$ ipython --no-banner

In [1]: import numpy as np

In [2]: import numpy.linalg as la

In [3]: np.set_printoptions(precision=3, suppress=True, linewidth=140, sign=" ")

In [4]: tidy = lambda a: np.round(a, 3) + 0

In [5]: M = np.loadtxt("sample17.csv", delimiter=",")

In [6]: M
Out[6]: 
array([[ 0.011,  0.017,  0.027, -0.049,  0.009, -0.153, -0.035, -0.124],
       [-1.015, -0.54 ,  0.274, -1.668, -0.159,  1.137,  0.373,  0.536],
       [-0.923, -0.268,  0.215, -1.936, -0.164,  1.133,  0.395,  0.583],
       [-2.04 , -0.663,  0.631, -3.426, -0.004,  2.211,  0.501,  1.194],
       [ 0.118,  0.105,  0.233, -0.111,  0.152,  0.128,  0.078, -0.226],
       [-1.892, -0.789,  0.677, -3.644,  0.069,  2.002,  0.775,  1.096],
       [-0.855, -0.453,  0.451, -1.814,  0.005,  1.006,  0.216,  0.672],
       [-1.973, -0.771,  0.541, -3.581, -0.133,  2.117,  0.507,  1.154],
       [-1.006, -0.419,  0.378, -1.7  , -0.141,  1.103,  0.361,  0.423],
       [-0.908, -0.394,  0.222, -1.777,  0.051,  1.182,  0.429,  0.636],
       [ 0.034,  0.042, -0.248, -0.21 ,  0.133, -0.026,  0.084,  0.122],
       [-2.026, -0.78 ,  0.795, -3.473,  0.003,  2.088,  0.447,  1.124],
       [-1.939, -0.664,  0.503, -3.586,  0.073,  2.241,  0.597,  1.228],
       [-0.006,  0.068,  0.011,  0.209,  0.163, -0.09 , -0.005,  0.252],
       [ 0.017,  0.069, -0.127, -0.021, -0.01 , -0.016,  0.079, -0.067],
       [-0.922, -0.427,  0.353, -1.694,  0.084,  1.081,  0.242,  0.693],
       [-1.994, -0.603,  0.508, -3.549,  0.091,  2.109,  0.576,  1.197],
       [-2.061, -0.609,  0.516, -3.547,  0.041,  2.235,  0.618,  1.217],
       [ 0.272,  0.115,  0.058, -0.047,  0.168, -0.182,  0.031,  0.082],
       [-1.123, -0.331,  0.228, -1.925,  0.049,  0.939,  0.287,  0.651],
       [-0.858, -0.422,  0.573, -1.78 ,  0.096,  1.054,  0.154,  0.641],
       [-0.911, -0.404,  0.288, -1.893,  0.058,  1.052,  0.227,  0.498],
       [ 0.019, -0.04 , -0.165,  0.14 ,  0.061, -0.285, -0.124,  0.064],
       [-1.031, -0.521,  0.53 , -1.809, -0.199,  1.29 ,  0.296,  0.54 ],
       [ 0.108, -0.01 ,  0.038, -0.103, -0.074, -0.147, -0.098,  0.011],
       [-1.171, -0.522,  0.194, -1.951,  0.106,  1.105,  0.174,  0.601],
       [-0.991, -0.299,  0.229, -1.977, -0.027,  1.104,  0.435,  0.622],
       [-2.071, -0.811,  0.778, -3.509,  0.092,  2.342,  0.599,  1.322],
       [ 0.065,  0.119, -0.013, -0.053,  0.033, -0.097, -0.039,  0.164],
       [-0.78 , -0.414,  0.329, -1.746,  0.013,  1.167,  0.412,  0.539],
       [-0.009,  0.041, -0.141,  0.121, -0.048,  0.021, -0.03 ,  0.086]])

In [7]: x0 = np.array([0, 2, 2, 1, 1, 1, 0, 0])

In [8]: rhs = M @ x0

In [9]: tidy(la.pinv(M) @ M)
Out[9]: 
array([[ 1.,  0.,  0.,  0.,  0.,  0.,  0.,  0.],
       [ 0.,  1.,  0.,  0.,  0.,  0.,  0.,  0.],
       [ 0.,  0.,  1.,  0.,  0.,  0.,  0.,  0.],
       [ 0.,  0.,  0.,  1.,  0.,  0.,  0.,  0.],
       [ 0.,  0.,  0.,  0.,  1.,  0.,  0.,  0.],
       [ 0.,  0.,  0.,  0.,  0.,  1.,  0.,  0.],
       [ 0.,  0.,  0.,  0.,  0.,  0.,  1.,  0.],
       [ 0.,  0.,  0.,  0.,  0.,  0.,  0.,  1.]])

In [10]: rng = np.random.default_rng(110549)

In [11]: rhs = rhs + 0.05 * rng.normal(size=31)

In [12]: tidy(rhs)
Out[12]: 
array([-0.216, -1.108, -0.984, -1.256,  0.818, -1.764, -0.877, -2.075, -0.884, -0.914, -0.506, -1.38 , -1.635,  0.451, -0.084, -0.75 ,
       -1.442, -1.366,  0.371, -1.118, -0.285, -1.078, -0.426, -0.638, -0.294, -1.413, -0.944, -1.137,  0.062, -0.678, -0.094])

In [13]: beta, *_ = la.lstsq(M, rhs)

In [14]: beta.round()
Out[14]: array([-0.,  2.,  2.,  1.,  1.,  1.,  0.,  0.])

In [15]: [round(float(la.norm(la.solve(M.T @ M + lam * np.eye(8), M.T @ rhs))), 2) for lam in (0, 1, 10, 100)]
Out[15]: [3.34, 0.84, 0.33, 0.24]

In [16]: tidy(M.T @ (rhs - M @ beta))
Out[16]: array([ 0.,  0.,  0.,  0.,  0.,  0.,  0.,  0.])
